In [1]: import numpy as np

In [2]: np.set_printoptions(precision=1, suppress=True, linewidth=160, floatmode="fixed")

In [3]: M = np.load("m.npy")

In [4]: M
Out[4]: 
array([[0, 1, 0],
       [0, 0, 1],
       [1, 0, 0]])

In [5]: x0 = np.array([-3, -3, 3])

In [6]: print(np.linalg.inv(M))
[[0.0 0.0 1.0]
 [1.0 0.0 0.0]
 [0.0 1.0 0.0]]

In [7]: print(np.abs(np.linalg.eigvals(M)))
[1.0 1.0 1.0]

In [8]: np.sort(np.abs(np.degrees(np.angle(np.linalg.eigvals(M)))))
Out[8]: array([  0.0, 120.0, 120.0])

In [9]: [p for p in range(1, 25) if np.allclose(np.linalg.matrix_power(M, p), np.eye(3))]
Out[9]: [3, 6, 9, 12, 15, 18, 21, 24]

In [10]: np.sort(np.abs(np.linalg.eigvals(M)))[::-1]
Out[10]: array([1.0, 1.0, 1.0])

In [11]: np.linalg.matrix_power(M, 2)
Out[11]: 
array([[0, 0, 1],
       [1, 0, 0],
       [0, 1, 0]])

In [12]: p = np.eye(3)[0]

In [13]: for _ in range(4):
    ...:     p = p @ M
    ...:     print(p.round(1))
    ...: 
[0.0 1.0 0.0]
[0.0 0.0 1.0]
[1.0 0.0 0.0]
[0.0 1.0 0.0]

In [14]: data = np.load("case18.npy")

In [15]: print(data)
[[ 3.0 -4.0 -4.0]
 [-4.0  3.0  4.0]
 [-4.0  4.0  3.0]]

In [16]: O = data.astype(float).copy()

In [17]: for j in range(3):
    ...:     O[:, j] -= O[:, :j] @ (O[:, :j].T @ O[:, j])
    ...:     O[:, j] /= np.linalg.norm(O[:, j])
    ...: 

In [18]: np.round(O.T @ data, 1) + 0
Out[18]: 
array([[ 6.4, -6.2, -6.2],
       [ 0.0,  1.4,  0.7],
       [ 0.0,  0.0,  1.2]])

In [19]: np.sort(np.abs(np.linalg.eigvals(M)))
Out[19]: array([1.0, 1.0, 1.0])

In [20]: print(np.linalg.matrix_power(M, 4))
[[0 1 0]
 [0 0 1]
 [1 0 0]]

In [21]: np.allclose(M, M.T)
Out[21]: False

In [22]: np.allclose(M @ M.T, M.T @ M)
Out[22]: True

In [23]: (M + M.T) / 2
Out[23]: 
array([[0.0, 0.5, 0.5],
       [0.5, 0.0, 0.5],
       [0.5, 0.5, 0.0]])

In [24]: X = np.loadtxt("arr.csv", delimiter=",")

In [25]: X
Out[25]: 
array([[ 0.0, -0.5,  0.9],
       [ 1.0, -0.2, -0.1],
       [ 0.2,  0.8,  0.5]])

In [26]: x0 = np.array([0, 1, 2])

In [27]: np.sort(np.abs(np.degrees(np.angle(np.linalg.eigvals(X)))))
Out[27]: array([  0.0, 111.0, 111.0])

In [28]: np.round(np.linalg.norm(x0), 1), round(np.linalg.norm(X @ x0), 1)
Out[28]: (np.float64(2.2), np.float64(2.2))

In [29]: np.abs(np.linalg.eigvals(X))
Out[29]: array([1.0, 1.0, 1.0])

In [30]: print(np.round(np.linalg.inv(X), 1) + 0)
[[ 0.0  1.0  0.2]
 [-0.5 -0.2  0.8]
 [ 0.9 -0.1  0.5]]

In [31]: 3 - np.linalg.matrix_rank(X - np.eye(3), tol=1e-8)
Out[31]: np.int64(1)

In [32]: out = np.array([[1, 1], [1, -1]])

In [33]: rng = np.random.default_rng(6947)

In [34]: E = np.kron(out, np.kron(out, out))[rng.permutation(8)][:3]

In [35]: E
Out[35]: 
array([[ 1, -1,  1, -1, -1,  1, -1,  1],
       [ 1,  1,  1,  1,  1,  1,  1,  1],
       [ 1, -1, -1,  1,  1, -1, -1,  1]])

In [36]: u = np.array([3, 3])

In [37]: np.cross(E[2, :3], E[1, :3])
Out[37]: array([ 0, -2,  2])

In [38]: print(np.correlate(E[2], E[1], "full"))
[ 1  0 -1  0  1  0 -1  0 -1  0  1  0 -1  0  1]

In [39]: np.convolve(E[2], u)
Out[39]: array([ 3,  0, -6,  0,  6,  0, -6,  0,  3])

In [40]: np.polyval(u, E[2])
Out[40]: array([6, 0, 0, 6, 6, 0, 0, 6])

In [41]: arr = np.diag(np.array([2, 1, 0, 6]))

In [42]: print(arr)
[[2 0 0 0]
 [0 1 0 0]
 [0 0 0 0]
 [0 0 0 6]]

In [43]: out = arr[0, 0] * arr[1:] - np.outer(arr[1:, 0], arr[0])

In [44]: print(out)
[[ 0  2  0  0]
 [ 0  0  0  0]
 [ 0  0  0 12]]

In [45]: print(arr[:, 0] / arr[0, 0])
[1.0 0.0 0.0 0.0]
